$ ipython --no-banner

In [1]: import numpy as np

In [2]: np.set_printoptions(precision=2, suppress=True, linewidth=100, legacy="1.25")

In [3]: K = np.loadtxt("data.csv", delimiter=",")

In [4]: K
Out[4]: 
array([[ 2.,  2.,  0.,  1.,  2.,  2.],
       [ 0.,  2.,  2.,  2.,  2.,  0.],
       [ 2.,  0.,  0.,  0.,  1.,  1.],
       [ 0.,  0.,  2.,  1.,  0.,  0.],
       [ 0.,  0.,  1.,  0.,  1.,  1.],
       [ 0.,  0.,  1.,  2.,  2.,  2.],
       [ 0.,  1.,  0.,  2.,  2.,  2.],
       [ 1.,  1.,  0.,  1.,  2.,  1.],
       [ 1.,  1.,  1.,  1.,  1.,  2.],
       [ 2.,  2.,  1.,  2.,  0.,  0.],
       [ 2.,  0.,  2.,  0.,  0.,  2.],
       [ 2.,  2.,  1.,  1.,  0.,  1.],
       [ 2.,  1.,  2.,  0.,  1.,  0.],
       [ 2.,  0., -2., -1.,  0.,  2.]])

In [5]: q, Rm = np.linalg.qr(K)

In [6]: print(np.allclose(Rm.T @ Rm, K.T @ K))
True

In [7]: np.round(q.T @ q, 2) + 0
Out[7]: 
array([[1., 0., 0., 0., 0., 0.],
       [0., 1., 0., 0., 0., 0.],
       [0., 0., 1., 0., 0., 0.],
       [0., 0., 0., 1., 0., 0.],
       [0., 0., 0., 0., 1., 0.],
       [0., 0., 0., 0., 0., 1.]])

In [8]: A = np.load("block17.npy")

In [9]: A
Out[9]: 
array([[ 1,  0,  0,  0,  0],
       [-1,  1,  0,  0,  0],
       [ 0,  2,  1,  0,  0],
       [ 3, -1, -1,  1,  0],
       [ 3, -2,  1,  1,  1]])

In [10]: rng = np.random.default_rng(81964)

In [11]: labels = rng.permutation(5)

In [12]: labels
Out[12]: array([1, 3, 2, 4, 0])

In [13]: Y = A[labels][:, labels]

In [14]: np.allclose(Y, A)
Out[14]: False

In [15]: print(np.einsum("ij,ji->", A, A))
5

In [16]: A @ A
Out[16]: 
array([[ 1,  0,  0,  0,  0],
       [-2,  1,  0,  0,  0],
       [-2,  4,  1,  0,  0],
       [ 7, -4, -2,  1,  0],
       [11, -3,  1,  2,  1]])

In [17]: np.allclose(A @ A.T, A.T @ A)
Out[17]: False

In [18]: np.linalg.matrix_power(A, 4)
Out[18]: 
array([[  1,   0,   0,   0,   0],
       [ -4,   1,   0,   0,   0],
       [-12,   8,   1,   0,   0],
       [ 26, -16,  -4,   1,   0],
       [ 40, -10,  -2,   4,   1]])

In [19]: print((A + A.T) / 2)
[[ 1.  -0.5  0.   1.5  1.5]
 [-0.5  1.   1.  -0.5 -1. ]
 [ 0.   1.   1.  -0.5  0.5]
 [ 1.5 -0.5 -0.5  1.   0.5]
 [ 1.5 -1.   0.5  0.5  1. ]]

In [20]: np.sort(np.abs(np.linalg.eigvals(A)))
Out[20]: array([1., 1., 1., 1., 1.])

In [21]: x = np.array([-2, 0, -2, -2, -3])

In [22]: rhs = A @ x

In [23]: beta, lr = np.zeros(5), 1 / np.linalg.norm(A, 2) ** 2

In [24]: for i in range(60):
    ...:     beta -= lr * A.T @ (A @ beta - rhs)
    ...:     if i % 10 == 0: print(i, round(np.linalg.norm(A @ beta - rhs), 2))
    ...: 
0 5.32
10 1.52
20 0.89
30 0.76
40 0.7
50 0.64

In [25]: beta
Out[25]: array([-2.26,  0.25, -2.56, -1.41, -1.62])

In [26]: q = A.astype(float).copy()

In [27]: for j in range(5):
    ...:     q[:, j] -= q[:, :j] @ (q[:, :j].T @ q[:, j])
    ...:     q[:, j] /= np.linalg.norm(q[:, j])
    ...: 

In [28]: print(q)
[[ 0.22  0.22 -0.06 -0.67  0.67]
 [-0.22  0.22 -0.06  0.67  0.67]
 [ 0.    0.89  0.36  0.   -0.27]
 [ 0.67  0.22 -0.66  0.22 -0.13]
 [ 0.67 -0.22  0.66  0.22  0.13]]

In [29]: print(np.round(q.T @ q, 2) + 0)
[[1. 0. 0. 0. 0.]
 [0. 1. 0. 0. 0.]
 [0. 0. 1. 0. 0.]
 [0. 0. 0. 1. 0.]
 [0. 0. 0. 0. 1.]]

In [30]: X = np.load("arr.npy")

In [31]: X
Out[31]: 
array([[0.5 , 0.  , 0.  , 0.  , 0.  , 0.  , 0.25, 0.  , 0.  , 0.25],
       [0.  , 0.33, 0.  , 0.33, 0.  , 0.  , 0.  , 0.33, 0.  , 0.  ],
       [0.  , 0.33, 0.33, 0.33, 0.  , 0.  , 0.  , 0.  , 0.  , 0.  ],
       [0.33, 0.  , 0.  , 0.67, 0.  , 0.  , 0.  , 0.  , 0.  , 0.  ],
       [0.  , 0.  , 0.25, 0.  , 0.25, 0.  , 0.25, 0.  , 0.  , 0.25],
       [0.17, 0.17, 0.  , 0.17, 0.17, 0.17, 0.  , 0.  , 0.17, 0.  ],
       [0.2 , 0.  , 0.  , 0.2 , 0.  , 0.2 , 0.2 , 0.2 , 0.  , 0.  ],
       [0.  , 0.  , 0.  , 0.  , 0.33, 0.  , 0.  , 0.67, 0.  , 0.  ],
       [0.25, 0.  , 0.25, 0.  , 0.25, 0.  , 0.  , 0.  , 0.25, 0.  ],
       [0.  , 0.  , 0.  , 0.  , 0.  , 0.  , 0.2 , 0.2 , 0.2 , 0.4 ]])

In [32]: # a transition matrix

In [33]: W1 = np.array([[3, 3, 3],
    ...:     [1, 0, -1],
    ...:     [-1, -2, -3],
    ...:     [3, 3, 3],
    ...:     [0, 1, 3],
    ...:     [-1, -1, 3],
    ...:     [-2, 0, -1],
    ...:     [2, -1, -3],
    ...:     [-1, -2, 2],
    ...:     [3, 1, 1]])

In [34]: beta = np.array([-4, -3, 0])

In [35]: hid = np.maximum(X @ W1 + beta, 0)

In [36]: (hid > 0).mean(axis=0)
Out[36]: array([0. , 0. , 0.5])

In [37]: np.linalg.matrix_rank(hid)
Out[37]: 1

In [38]: cent = np.array([[0, 0, 1], [-1, -1, -2], [2, -1, -2]])

In [39]: hid @ cent
Out[39]: 
array([[ 3.  , -1.5 , -3.  ],
       [ 0.  ,  0.  ,  0.  ],
       [ 0.  ,  0.  ,  0.  ],
       [ 6.  , -3.  , -6.  ],
       [ 0.  ,  0.  ,  0.  ],
       [ 4.33, -2.17, -4.33],
       [ 2.  , -1.  , -2.  ],
       [ 0.  ,  0.  ,  0.  ],
       [ 2.5 , -1.25, -2.5 ],
       [ 0.  ,  0.  ,  0.  ]])

In [40]: W1 @ cent
Out[40]: 
array([[ 3, -6, -9],
       [-2,  1,  3],
       [-4,  5,  9],
       [ 3, -6, -9],
       [ 5, -4, -8],
       [ 7, -2, -5],
       [-2,  1,  0],
       [-5,  4, 10],
       [ 6,  0, -1],
       [ 1, -2, -1]])
